$ ipython --no-banner

In [1]: import numpy as np

In [2]: import numpy.linalg as la

In [3]: np.set_printoptions(precision=3, suppress=True, linewidth=120)

In [4]: def rnd(a):
   ...:     return np.round(a, 3) + 0
   ...: 

In [5]: m1 = np.load("a.npy")

In [6]: print(rnd(m1))
[[-0.738 -0.025  0.463 -0.363  0.331]
 [ 0.043 -0.934 -0.152 -0.307 -0.097]
 [ 0.26  -0.031 -0.27  -0.029  0.926]
 [ 0.564 -0.104  0.815 -0.032  0.075]
 [-0.26  -0.341  0.159  0.879  0.136]]

In [7]: U, sig, VT = la.svd(m1, full_matrices=False)

In [8]: print(rnd(sig))
[1. 1. 1. 1. 1.]

In [9]: print(rnd(np.sqrt((sig ** 2).sum())), rnd(la.norm(m1)))
2.236 2.236

In [10]: print(U.shape, sig.shape, VT.shape)
(5, 5) (5,) (5, 5)

In [11]: print(np.allclose(U * sig @ VT, m1))
True

In [12]: print((sig > 1e-8).sum())
5

In [13]: print(rnd(U.T @ U))
[[1. 0. 0. 0. 0.]
 [0. 1. 0. 0. 0.]
 [0. 0. 1. 0. 0.]
 [0. 0. 0. 1. 0.]
 [0. 0. 0. 0. 1.]]

In [14]: print(rnd(sig / sig[0]))
[1. 1. 1. 1. 1.]

In [15]: vec = np.array([0, 2, -1, -2, 1])

In [16]: print(rnd(np.abs(la.eigvals(m1))))
[1. 1. 1. 1. 1.]

In [17]: print(rnd(m1.T @ (m1 @ vec)))
[ 0.  2. -1. -2.  1.]

In [18]: print(rnd(la.det(m1)))
1.0

In [19]: O = m1.astype(float).copy()

In [20]: for j in range(5):
    ...:     O[:, j] -= O[:, :j] @ (O[:, :j].T @ O[:, j])
    ...:     O[:, j] /= la.norm(O[:, j])
    ...: 

In [21]: print(rnd(O.T @ m1))
[[1. 0. 0. 0. 0.]
 [0. 1. 0. 0. 0.]
 [0. 0. 1. 0. 0.]
 [0. 0. 0. 1. 0.]
 [0. 0. 0. 0. 1.]]

In [22]: A = np.array([[0, 2, 0, 2, 1, 0, 1, 2, 0, 0],
    ...:     [2, 1, 1, 1, 0, 0, 0, 1, 1, 2],
    ...:     [0, 0, 2, 1, 1, 0, 0, 2, 0, 1],
    ...:     [2, 2, 2, 1, 1, 1, 1, 2, 2, 1],
    ...:     [1, 0, 2, 0, 2, 2, 2, 2, 0, 2],
    ...:     [2, 2, 1, 1, 2, 2, 1, 0, 1, 0],
    ...:     [2, 0, 0, 2, 2, 0, 0, 2, 0, 2],
    ...:     [1, 2, 0, 1, 0, 1, 1, 1, 1, 1],
    ...:     [1, 1, 0, 2, 0, 2, 0, 2, 2, 1],
    ...:     [2, 0, 1, 2, 0, 2, 0, 1, 1, 1]])

In [23]: A[:, 2] = -3 * A[:, 0]

In [24]: print(A)
[[ 0  2  0  2  1  0  1  2  0  0]
 [ 2  1 -6  1  0  0  0  1  1  2]
 [ 0  0  0  1  1  0  0  2  0  1]
 [ 2  2 -6  1  1  1  1  2  2  1]
 [ 1  0 -3  0  2  2  2  2  0  2]
 [ 2  2 -6  1  2  2  1  0  1  0]
 [ 2  0 -6  2  2  0  0  2  0  2]
 [ 1  2 -3  1  0  1  1  1  1  1]
 [ 1  1 -3  2  0  2  0  2  2  1]
 [ 2  0 -6  2  0  2  0  1  1  1]]

In [25]: B = A / np.sqrt((A ** 2).mean(axis=1, keepdims=True))

In [26]: print(rnd(B[3]))
[ 0.838  0.838 -2.513  0.419  0.419  0.419  0.419  0.838  0.838  0.419]

In [27]: print(np.allclose(A[:-1].T @ la.lstsq(A[:-1].T, A[-1])[0], A[-1]))
True

In [28]: print(np.unique(A.round(6), axis=0).shape)
(10, 10)

In [29]: print(la.lstsq(A[:-1].T, A[-1])[2])
9

In [30]: U, sig, VT = la.svd(A)

In [31]: print(rnd(sig))
[17.456  4.655  3.768  3.331  2.756  2.172  1.225  0.693  0.126  0.   ]

In [32]: B = U[:, :9] @ np.diag(sig[:9]) @ VT[:9]

In [33]: print(rnd(B))
[[ 0.  2.  0.  2.  1.  0.  1.  2.  0.  0.]
 [ 2.  1. -6.  1.  0.  0.  0.  1.  1.  2.]
 [ 0.  0.  0.  1.  1.  0.  0.  2.  0.  1.]
 [ 2.  2. -6.  1.  1.  1.  1.  2.  2.  1.]
 [ 1.  0. -3.  0.  2.  2.  2.  2.  0.  2.]
 [ 2.  2. -6.  1.  2.  2.  1.  0.  1.  0.]
 [ 2.  0. -6.  2.  2.  0.  0.  2.  0.  2.]
 [ 1.  2. -3.  1.  0.  1.  1.  1.  1.  1.]
 [ 1.  1. -3.  2.  0.  2.  0.  2.  2.  1.]
 [ 2.  0. -6.  2.  0.  2.  0.  1.  1.  1.]]

In [34]: print(rnd(la.norm(A - B) / la.norm(A)))
0.0

In [35]: print(rnd(np.abs(A - B).max()))
0.0

In [36]: U, sig, VT = la.svd(A)

In [37]: evecs = VT[:(sig > 1e-8).sum()]

In [38]: rng = np.random.default_rng(176680)

In [39]: vec = A[8] + 2 * A[0] + rng.integers(2) * np.eye(10)[7]

In [40]: print(vec)
[ 1.  5. -3.  6.  2.  2.  2.  6.  2.  1.]

In [41]: print(rnd(np.diag(evecs.T @ evecs)))
[0.1 1.  0.9 1.  1.  1.  1.  1.  1.  1. ]

In [42]: print(rnd(la.norm(vec - evecs.T @ evecs @ vec)))
0.0

In [43]: print(la.matrix_rank(np.vstack([A, vec])))
9

In [44]: B = A + rng.integers(-2, 3, (10, 9)) @ rng.integers(-2, 3, (9, 10))

In [45]: print(B)
[[  9   5  -3   6   0  -1  -1   3   3  -5]
 [ -1  -8  -8  -1  -7  -3  -1   3  -6   3]
 [  6  -6 -11   9  -2   1  -2  -4   4  10]
 [  3  -7  -4   9  -6   2  10  -6 -13   4]
 [ -4   5  -4   2   5   9   3  -4   3  12]
 [ 13   4   1  11   2   0  11  -3  -9 -12]
 [  5  -1  -3  12   0  -1  11  -8 -11   0]
 [ -8   2  -3  -7 -14   4  -3   8  -9   0]
 [ -3  -5  -3   6   3  -3   1  -1   6   2]
 [ 10   7 -12   4  -3  -2  -7   6  10  -9]]

In [46]: print(rnd(la.svd(B - A, compute_uv=False)))
[38.023 30.617 26.837 20.589 14.169  7.224  2.629  0.828  0.506  0.   ]

In [47]: mat = np.load("arr.npy")

In [48]: print(rnd(mat))
[[ 0.097  0.161 -0.161 -0.097 -0.161]
 [ 0.161  0.269 -0.269 -0.161 -0.269]
 [-0.161 -0.269  0.269  0.161  0.269]
 [-0.097 -0.161  0.161  0.097  0.161]
 [-0.161 -0.269  0.269  0.161  0.269]]

In [49]: print(rnd(mat[1] @ mat[0]))
0.161

In [50]: print(rnd(la.norm(mat, 2)))
1.0

In [51]: la.norm(mat, axis=2)
AxisError: axis 2 is out of bounds for array of dimension 2


In [52]: rk = la.matrix_rank(mat)

In [53]: print(rk)
1

In [54]: ns = la.svd(mat)[2][rk:].T

In [55]: print([int(la.matrix_rank(mat[:i])) for i in range(1, len(mat) + 1)])
[1, 1, 1, 1, 1]

In [56]: print([int(la.matrix_rank(np.delete(mat, i, axis=0))) for i in range(5)])
[1, 1, 1, 1, 1]

In [57]: print([int(la.matrix_rank(mat[:, :j + 1])) for j in range(5)])
[1, 1, 1, 1, 1]

In [58]: print(rnd(ns @ ns.T))
[[ 0.903 -0.161  0.161  0.097  0.161]
 [-0.161  0.731  0.269  0.161  0.269]
 [ 0.161  0.269  0.731 -0.161 -0.269]
 [ 0.097  0.161 -0.161  0.903 -0.161]
 [ 0.161  0.269 -0.269 -0.161  0.731]]

In [59]: vec = np.array([2, -1, 2, 1, -1])

In [60]: print(rnd(mat @ mat @ vec))
[-0.226 -0.376  0.376  0.226  0.376]

In [61]: print(rnd(mat @ vec))
[-0.226 -0.376  0.376  0.226  0.376]

In [62]: print(rnd((vec - mat @ vec) @ (mat @ vec)))
0.0

In [63]: print(rnd(mat @ la.pinv(mat) @ mat))
[[ 0.097  0.161 -0.161 -0.097 -0.161]
 [ 0.161  0.269 -0.269 -0.161 -0.269]
 [-0.161 -0.269  0.269  0.161  0.269]
 [-0.097 -0.161  0.161  0.097  0.161]
 [-0.161 -0.269  0.269  0.161  0.269]]

In [64]: print(np.unique(mat.round(6), axis=0).shape)
(4, 5)

In [65]: print(rnd(np.trace(la.pinv(mat) @ mat)))
1.0

In [66]: print(np.abs(np.diag(la.qr(mat)[1])) > 1e-9)
[ True False False False False]

In [67]: W0 = np.load("dump.npy")

In [68]: print(W0)
[[ 2 -4  1  1]
 [ 1  2 -4  1]
 [ 1  1  2 -4]
 [-4  1  1  2]]

In [69]: # null space of dimension 1

In [70]: rk = la.matrix_rank(W0)

In [71]: print(rk)
3

In [72]: ns = la.svd(W0)[2][rk:].T

In [73]: print([int(la.matrix_rank(W0[:, :j + 1])) for j in range(4)])
[1, 2, 3, 3]

In [74]: print(rnd(ns @ ns.T))
[[0.25 0.25 0.25 0.25]
 [0.25 0.25 0.25 0.25]
 [0.25 0.25 0.25 0.25]
 [0.25 0.25 0.25 0.25]]

In [75]: print(la.matrix_rank(W0.T @ W0), la.matrix_rank(W0 @ W0.T))
3 3

In [76]: print([int(la.matrix_rank(W0[:i])) for i in range(1, len(W0) + 1)])
[1, 2, 3, 3]

In [77]: print(np.kron(np.eye(2, dtype=int), W0))
[[ 2 -4  1  1  0  0  0  0]
 [ 1  2 -4  1  0  0  0  0]
 [ 1  1  2 -4  0  0  0  0]
 [-4  1  1  2  0  0  0  0]
 [ 0  0  0  0  2 -4  1  1]
 [ 0  0  0  0  1  2 -4  1]
 [ 0  0  0  0  1  1  2 -4]
 [ 0  0  0  0 -4  1  1  2]]

In [78]: print(rnd(la.eigvals(W0)))
[6.+0.j 1.+5.j 1.-5.j 0.+0.j]

In [79]: U, sig, VT = la.svd(W0)

In [80]: print(np.argmax(sig[:-1] / (sig[1:] + 1e-6)) + 1)
3

In [81]: B = U[:, :3] @ np.diag(sig[:3]) @ VT[:3]

In [82]: print(la.matrix_rank(W0, rtol=0.05))
3

In [83]: U, sig, VT = la.svd(W0)

In [84]: evecs = VT[:(sig > 1e-8).sum()]

In [85]: vec = W0[3] + 5 * W0[2] + rng.integers(2) * np.eye(4)[1]

In [86]: print(vec)
[  1.   6.  11. -18.]

In [87]: print(rnd(evecs.T @ evecs))
[[ 0.75 -0.25 -0.25 -0.25]
 [-0.25  0.75 -0.25 -0.25]
 [-0.25 -0.25  0.75 -0.25]
 [-0.25 -0.25 -0.25  0.75]]

In [88]: print(rnd(la.norm(vec - evecs.T @ evecs @ vec)))
0.0

In [89]: J = np.loadtxt("out17.csv", delimiter=",")

In [90]: print(J)
[[ 20.695 -14.955 -32.884  26.034  -6.197  17.911  -0.943 -24.045 -16.15   22.09 ]
 [  1.001  -1.059   3.925  -1.737   4.01   -4.886  -2.962 -15.961 -10.912  10.929]
 [  0.124   8.957   0.037   9.048   8.924   9.072  -0.139 -27.006 -17.935  26.847]
 [  8.02   -8.913   0.896  -2.042  -2.936 -10.137  -8.846 -29.038 -22.988  22.016]
 [ 11.989  -3.022  -5.206   6.929 -22.747   1.882 -13.994 -33.059 -34.911  44.108]
 [  2.945  -2.9     3.229   0.058  11.937  -6.014  -3.007 -29.947 -17.941  18.062]
 [ 14.984 -16.958 -21.95   12.133  -6.076   4.902  -1.027  -5.894  -3.081   1.078]
 [ 14.039 -22.023 -20.004   5.068 -10.101  -1.99   -0.788   9.996   8.028 -16.012]]

In [91]: B = J + rng.integers(-2, 3, (8, 4)) @ rng.integers(-2, 3, (4, 10))

In [92]: print(rnd(B))
[[ 21.695 -18.955 -28.884  32.034  -2.197  22.911  -1.943 -22.045 -13.15   26.09 ]
 [  5.001  -3.059   1.925  -1.737   4.01   -6.886  -4.962 -19.961  -4.912   3.929]
 [  3.124   2.957  -5.963  11.048  12.924  10.072  -1.139 -29.006 -10.935  19.847]
 [  6.02   -6.913   0.896  -4.042  -3.936 -10.137  -7.846 -28.038 -25.988  24.016]
 [  7.989   0.978  -7.206   0.929 -24.747   1.882 -11.994 -32.059 -39.911  46.108]
 [  4.945  -4.9    11.229   6.058  13.937  -2.014  -5.007 -28.947 -14.941  23.062]
 [ 13.984 -18.958 -25.95   12.133  -4.076   5.902  -0.027  -4.894  -3.081   0.078]
 [ 13.039 -20.023 -20.004   1.068 -11.101  -0.99   -0.788   8.996   8.028 -16.012]]

In [93]: print(la.matrix_rank(B - J, tol=1e-8))
4

In [94]: K = np.array([[6, 2, 0, 8, 7, 4, 5],
    ...:     [2, 8, 7, 4, 4, 7, 2],
    ...:     [0, 7, 8, 5, 6, 2, 2],
    ...:     [8, 4, 5, 4, 3, 5, 2],
    ...:     [7, 4, 6, 3, 10, 7, 4],
    ...:     [4, 7, 2, 5, 7, 10, 4],
    ...:     [5, 2, 2, 2, 4, 4, 10]])

In [95]: # symmetric, so the eigenvalues are real

In [96]: w, evecs = la.eigvalsh(K)
ValueError: too many values to unpack (expected 2)


In [97]: w, evecs = la.eigh(K)

In [98]: print(np.unique(w.round(6) + 0, return_counts=True)[1])
[1 1 1 1 1 1 1]

In [99]: print(rnd(la.eigvalsh(K @ K)))
[   0.267   21.588   35.916   36.577   41.257  124.307 1180.088]

In [100]: print(rnd(evecs.T @ evecs))
[[1. 0. 0. 0. 0. 0. 0.]
 [0. 1. 0. 0. 0. 0. 0.]
 [0. 0. 1. 0. 0. 0. 0.]
 [0. 0. 0. 1. 0. 0. 0.]
 [0. 0. 0. 0. 1. 0. 0.]
 [0. 0. 0. 0. 0. 1. 0.]
 [0. 0. 0. 0. 0. 0. 1.]]

In [101]: print(rnd(np.abs(evecs[:, -1])))
[0.354 0.378 0.327 0.337 0.465 0.447 0.308]

In [102]: print(rnd(la.eigvalsh(K + 4 * np.eye(7))))
[-2.048  3.484  8.646  9.993 10.423 15.149 38.352]

In [103]: print((w > 1e-8).sum(), (w < -1e-8).sum())
5 2
